In [1]: import numpy as np

In [2]: import numpy.linalg as la

In [3]: np.set_printoptions(suppress=True, linewidth=200)

In [4]: K = np.load("run15.npy")

In [5]: K
Out[5]: 
array([[-0.5, -0.1,  1.6],
       [ 1.7,  1.1, -5. ],
       [ 1.1,  0.9, -3.5],
       [ 2. ,  1.8, -6.1],
       [ 0.3, -1. , -0.8],
       [-0.7, -0.5,  2.1],
       [-1.1,  0.7,  3.5],
       [-1.1,  0.5,  3.4],
       [-0.6, -0.2,  1.8],
       [-1.2,  1.3,  3.5],
       [-0.3, -0.4,  1. ],
       [-1.2, -0.5,  3.6],
       [-1.3,  1. ,  4.1],
       [-0.1,  0.4,  0.2],
       [-0.6,  0.8,  1.9],
       [-1.8,  1. ,  5.4],
       [-0.1, -0.1,  0.2],
       [ 0.1,  0.6, -0.5],
       [-1.9,  0. ,  5.6],
       [ 0.5, -0.8, -1.5],
       [-1.2, -0.2,  3.5]])

In [6]: x0 = np.array([1, -1, 2])

In [7]: rhs = K @ x0

In [8]: np.round(la.pinv(K) @ K, 1) + 0
Out[8]: 
array([[1., 0., 0.],
       [0., 1., 0.],
       [0., 0., 1.]])

In [9]: rng = np.random.default_rng(26)

In [10]: rhs = rhs + 0.3 * rng.normal(size=21)

In [11]: rhs.round(1) + 0
Out[11]: array([  2.2, -10.3,  -6.5, -11.5,   0.1,   3.9,   5.2,   5.1,   3.6,   4.8,   2.1,   6.7,   6.3,   0. ,   2.1,   8. ,   0.3,  -2. ,   8.7,  -1.7,   5.7])

In [12]: c, *_ = la.lstsq(K, rhs)

In [13]: c.round(1)
Out[13]: array([ 0.9, -1. ,  2. ])

In [14]: c.round()
Out[14]: array([ 1., -1.,  2.])

In [15]: round(la.norm(rhs - K @ c), 1)
Out[15]: np.float64(1.7)

In [16]: [round(float(la.norm(la.solve(K.T @ K + lam * np.eye(3), K.T @ rhs))), 2) for lam in (0, 1, 10, 100)]
Out[16]: [2.4, 1.83, 1.63, 1.15]

In [17]: M2 = K / la.norm(K, axis=1, keepdims=True)

In [18]: G = M2 @ M2.T

In [19]: np.round(la.norm(M2, axis=1), 1)
Out[19]: array([1., 1., 1., 1., 1., 1., 1., 1., 1., 1., 1., 1., 1., 1., 1., 1., 1., 1., 1., 1., 1.])

In [20]: round(np.degrees(np.arccos(np.clip(G[16, 7], -1, 1))), 1)
Out[20]: np.float64(33.2)

In [21]: (G - 2 * np.eye(21)).round(6).argmax(axis=1)
Out[21]: array([20,  2,  3,  2, 19, 11, 15, 15, 11, 14,  5,  8,  6, 14,  9,  6, 10,  3, 20,  4,  0])

In [22]: G = np.cov(K, rowvar=False)

In [23]: np.round(np.corrcoef(K[:, 2], K[:, 0])[0, 1], 1)
Out[23]: np.float64(-1.0)

In [24]: np.argwhere(np.triu(np.abs(np.corrcoef(K.T)) > 0.8, 1))
Out[24]: array([[0, 2]])

In [25]: np.round(K.std(axis=0), 1)
Out[25]: array([1. , 0.7, 3.1])

In [26]: P = K @ la.solve(K.T @ K, K.T)

In [27]: np.round(la.eigvalsh(P), 1) + 0
Out[27]: array([0., 0., 0., 0., 0., 0., 0., 0., 0., 0., 0., 0., 0., 0., 0., 0., 0., 0., 1., 1., 1.])

In [28]: np.allclose(P @ P, P)
Out[28]: True

In [29]: np.round(np.diag(P), 1) + 0
Out[29]: array([0. , 0.3, 0.2, 0.4, 0.1, 0. , 0.2, 0.1, 0. , 0.2, 0. , 0.1, 0.3, 0. , 0.1, 0.2, 0. , 0.2, 0.2, 0.1, 0.1])

In [30]: np.round(P @ K[:, 2], 1)
Out[30]: array([ 1.6, -5. , -3.5, -6.1, -0.8,  2.1,  3.5,  3.4,  1.8,  3.5,  1. ,  3.6,  4.1,  0.2,  1.9,  5.4,  0.2, -0.5,  5.6, -1.5,  3.5])

In [31]: Q, Rm = la.qr(K)

In [32]: np.round(Q.T @ Q, 1) + 0
Out[32]: 
array([[1., 0., 0.],
       [0., 1., 0.],
       [0., 0., 1.]])

In [33]: np.round(Q @ Rm, 1) + 0
Out[33]: 
array([[-0.5, -0.1,  1.6],
       [ 1.7,  1.1, -5. ],
       [ 1.1,  0.9, -3.5],
       [ 2. ,  1.8, -6.1],
       [ 0.3, -1. , -0.8],
       [-0.7, -0.5,  2.1],
       [-1.1,  0.7,  3.5],
       [-1.1,  0.5,  3.4],
       [-0.6, -0.2,  1.8],
       [-1.2,  1.3,  3.5],
       [-0.3, -0.4,  1. ],
       [-1.2, -0.5,  3.6],
       [-1.3,  1. ,  4.1],
       [-0.1,  0.4,  0.2],
       [-0.6,  0.8,  1.9],
       [-1.8,  1. ,  5.4],
       [-0.1, -0.1,  0.2],
       [ 0.1,  0.6, -0.5],
       [-1.9,  0. ,  5.6],
       [ 0.5, -0.8, -1.5],
       [-1.2, -0.2,  3.5]])

In [34]: round(float(abs(Rm[0, 0])), 1), round(float(la.norm(K[:, 0])), 1)
Out[34]: (5.0, 5.0)

In [35]: Q.shape, Rm.shape
Out[35]: ((21, 3), (3, 3))
